% ipython --no-banner

In [1]: import numpy as np

In [2]: import numpy.linalg as la

In [3]: np.set_printoptions(precision=1, suppress=True, linewidth=120, legacy="1.25")

In [4]: tidy = lambda a: np.round(a, 1) + 0

In [5]: W2 = np.array([[1, 2, 2], [1, 0, -3], [1, -2, -1]])

In [6]: rng = np.random.default_rng(79834)

In [7]: mat = (rng.random((18, 3)) < 0.25) @ W2

In [8]: mat
Out[8]: 
array([[ 3,  0, -2],
       [ 1, -2, -1],
       [ 1,  2,  2],
       [ 1,  0, -3],
       [ 1, -2, -1],
       [ 2,  0,  1],
       [ 2,  2, -1],
       [ 0,  0,  0],
       [ 2,  0,  1],
       [ 0,  0,  0],
       [ 0,  0,  0],
       [ 0,  0,  0],
       [ 1,  0, -3],
       [ 1, -2, -1],
       [ 0,  0,  0],
       [ 1,  2,  2],
       [ 0,  0,  0],
       [ 0,  0,  0]])

In [9]: P = mat @ la.solve(mat.T @ mat, mat.T)

In [10]: np.trace(P)
Out[10]: 3.0

In [11]: la.matrix_rank(np.eye(18) - P)
Out[11]: 15

In [12]: tidy(la.eigvalsh(P))
Out[12]: array([0., 0., 0., 0., 0., 0., 0., 0., 0., 0., 0., 0., 0., 0., 0., 1., 1., 1.])

In [13]: Xc = (mat - mat.mean(axis=0)) / mat.std(axis=0)

In [14]: tidy(Xc.std(axis=0))
Out[14]: array([1., 1., 1.])

In [15]: np.argwhere(np.abs(Xc) > 2)
Out[15]: array([[0, 0]])

In [16]: b = la.lstsq(np.delete(Xc, 1, axis=1), Xc[:, 1])[0]

In [17]: np.abs(b).argmax()
Out[17]: 1

In [18]: tidy(b)
Out[18]: array([0.2, 0.5])

In [19]: U, s = la.svd(mat)
---------------------------------------------------------------------------
ValueError                                Traceback (most recent call last)
Cell In[19], line 1
----> 1 U, s = la.svd(mat)

ValueError: too many values to unpack (expected 2)

In [20]: U, s, VT = la.svd(mat, full_matrices=False)

In [21]: tidy(np.cumsum(s ** 2) / np.sum(s ** 2))
Out[21]: array([0.5, 0.8, 1. ])

In [22]: np.allclose(U * s @ VT, mat)
Out[22]: True

In [23]: tidy(VT @ VT.T)
Out[23]: 
array([[1., 0., 0.],
       [0., 1., 0.],
       [0., 0., 1.]])

In [24]: (s > 1e-8).sum()
Out[24]: 3

In [25]: tidy(U.T @ mat @ VT.T)
Out[25]: 
array([[6.8, 0. , 0. ],
       [0. , 5.3, 0. ],
       [0. , 0. , 3.7]])

In [26]: tidy(np.abs(VT[0]))
Out[26]: array([0.4, 0.4, 0.8])

In [27]: np.abs(U[:, 0]).round(6).argmax()
Out[27]: 3

In [28]: cov = np.cov(mat, rowvar=False)

In [29]: tidy(cov)
Out[29]: 
array([[ 0.8,  0.1, -0.2],
       [ 0.1,  1.4,  0.7],
       [-0.2,  0.7,  2. ]])

In [30]: tidy(np.corrcoef(mat.T))
Out[30]: 
array([[ 1. ,  0.1, -0.2],
       [ 0.1,  1. ,  0.4],
       [-0.2,  0.4,  1. ]])

In [31]: feats = np.loadtxt("x.csv", delimiter=",")

In [32]: tidy(feats)
Out[32]: 
array([[ 1.7, -2.7,  3.9],
       [-1.9,  0.5, -4.6],
       [-1.9,  0.1, -4.6],
       [ 0.7,  4.5,  2. ],
       [-0.5,  4.9, -0.8],
       [-1.9,  0.4, -4.6],
       [-1.9,  0.9, -4.5],
       [-1.9,  0. , -4.6],
       [-0.7,  4.7, -1.5],
       [ 0.1,  5. ,  0.6],
       [ 1.6,  2.5,  4. ],
       [-1.7,  2.6, -3.9],
       [ 0.9, -4.6,  1.9],
       [ 1.9, -1.3,  4.4],
       [-1.9, -0.3, -4.6],
       [-1.2,  4. , -2.8],
       [ 1.4,  3.2,  3.6]])

In [33]: Xc = feats - feats.mean(axis=0)

In [34]: U, s, VT = la.svd(Xc, full_matrices=False)

In [35]: (np.sign(U[:, 0]) == np.sign(U[0, 0])).astype(int)
Out[35]: array([1, 0, 0, 1, 0, 0, 0, 0, 0, 1, 1, 0, 1, 1, 0, 0, 1])

In [36]: np.abs(U[:, 0]).argmax()
Out[36]: 13

In [37]: tidy(s)
Out[37]: array([15.7, 11.2,  0. ])

In [38]: np.abs(VT[0]).argmax()
Out[38]: 2

In [39]: tidy(Xc.mean(axis=0))
Out[39]: array([0., 0., 0.])
